$ ipython --no-banner

In [1]: import numpy as np

In [2]: np.set_printoptions(suppress=True, linewidth=200)

In [3]: m1 = np.loadtxt("layer19.csv", delimiter=",")

In [4]: m1
Out[4]: 
array([[0., 2., 0., 0.],
       [0., 0., 1., 1.],
       [0., 0., 0., 2.],
       [0., 0., 0., 0.]])

In [5]: # triangular

In [6]: left, sigma, Vt = np.linalg.svd(m1)

In [7]: evecs = Vt[:(sigma > 1e-8).sum()]

In [8]: rng = np.random.default_rng(662)

In [9]: x = m1[1] + 5 * m1[2] + rng.integers(2) * np.eye(4)[2]

In [10]: x
Out[10]: array([ 0.,  0.,  1., 11.])

In [11]: np.round(np.diag(evecs.T @ evecs), 3)
Out[11]: array([0., 1., 1., 1.])

In [12]: np.allclose(evecs.T @ evecs @ x, x)
Out[12]: True

In [13]: round(np.linalg.norm(x - evecs.T @ evecs @ x), 3)
Out[13]: np.float64(0.0)

In [14]: left, sigma, Vt = np.linalg.svd(m1)

In [15]: np.argmax(sigma[:-1] / (sigma[1:] + 1e-6)) + 1
Out[15]: np.int64(3)

In [16]: out = left[:, :3] @ np.diag(sigma[:3]) @ Vt[:3]

In [17]: np.linalg.matrix_rank(m1, rtol=0.05)
Out[17]: np.int64(3)

In [18]: round(np.abs(m1 - out).max(), 3)
Out[18]: np.float64(0.0)

In [19]: print(round(np.linalg.det(2 * m1), 3), round(float(np.linalg.det(m1)), 3))
0.0 0.0

In [20]: np.einsum("ij,ji->", m1, m1)
Out[20]: np.float64(0.0)

In [21]: np.einsum("ii->", m1)
Out[21]: np.float64(0.0)

In [22]: x = np.array([3, 0, 2, 1])

In [23]: (m1 @ x).argmax()
Out[23]: np.int64(1)

In [24]: np.linalg.norm(m1 @ x) <= np.linalg.norm(m1, 2) * np.linalg.norm(x) + 1e-9
Out[24]: np.True_

In [25]: m1 * x
Out[25]: 
array([[0., 0., 0., 0.],
       [0., 0., 2., 1.],
       [0., 0., 0., 2.],
       [0., 0., 0., 0.]])

In [26]: (m1 * x).sum(axis=1)
Out[26]: array([0., 3., 2., 0.])

In [27]: data = np.loadtxt("arr.csv", delimiter=",")

In [28]: print(data.round(3))
[[ 1.691  0.033  0.015  0.452  0.107 -0.083  0.316 -0.374  0.166]
 [ 0.033  1.348  0.17   0.094 -0.067 -0.615  0.087  0.486 -0.688]
 [ 0.015  0.17   1.208  0.272  0.316  0.437 -0.796  0.089  0.541]
 [ 0.452  0.094  0.272  1.03  -0.549  0.271  0.049  0.717  0.007]
 [ 0.107 -0.067  0.316 -0.549  1.278  0.138  0.631  0.817  0.288]
 [-0.083 -0.615  0.437  0.271  0.138  1.147  0.262 -0.096 -1.007]
 [ 0.316  0.087 -0.796  0.049  0.631  0.262  0.581 -0.067 -0.096]
 [-0.374  0.486  0.089  0.717  0.817 -0.096 -0.067  0.242 -0.16 ]
 [ 0.166 -0.688  0.541  0.007  0.288 -1.007 -0.096 -0.16   0.476]]

In [29]: np.round(data @ np.linalg.pinv(data) @ data, 3)
Out[29]: 
array([[ 1.691,  0.033,  0.015,  0.452,  0.107, -0.083,  0.316, -0.374,  0.166],
       [ 0.033,  1.348,  0.17 ,  0.094, -0.067, -0.615,  0.087,  0.486, -0.688],
       [ 0.015,  0.17 ,  1.208,  0.272,  0.316,  0.437, -0.796,  0.089,  0.541],
       [ 0.452,  0.094,  0.272,  1.03 , -0.549,  0.271,  0.049,  0.717,  0.007],
       [ 0.107, -0.067,  0.316, -0.549,  1.278,  0.138,  0.631,  0.817,  0.288],
       [-0.083, -0.615,  0.437,  0.271,  0.138,  1.147,  0.262, -0.096, -1.007],
       [ 0.316,  0.087, -0.796,  0.049,  0.631,  0.262,  0.581, -0.067, -0.096],
       [-0.374,  0.486,  0.089,  0.717,  0.817, -0.096, -0.067,  0.242, -0.16 ],
       [ 0.166, -0.688,  0.541,  0.007,  0.288, -1.007, -0.096, -0.16 ,  0.476]])

In [30]: np.round(np.trace(np.linalg.pinv(data) @ data), 3)
Out[30]: np.float64(8.0)

In [31]: np.linalg.lstsq(data[:-1].T, data[-1])[2]
Out[31]: np.int32(8)
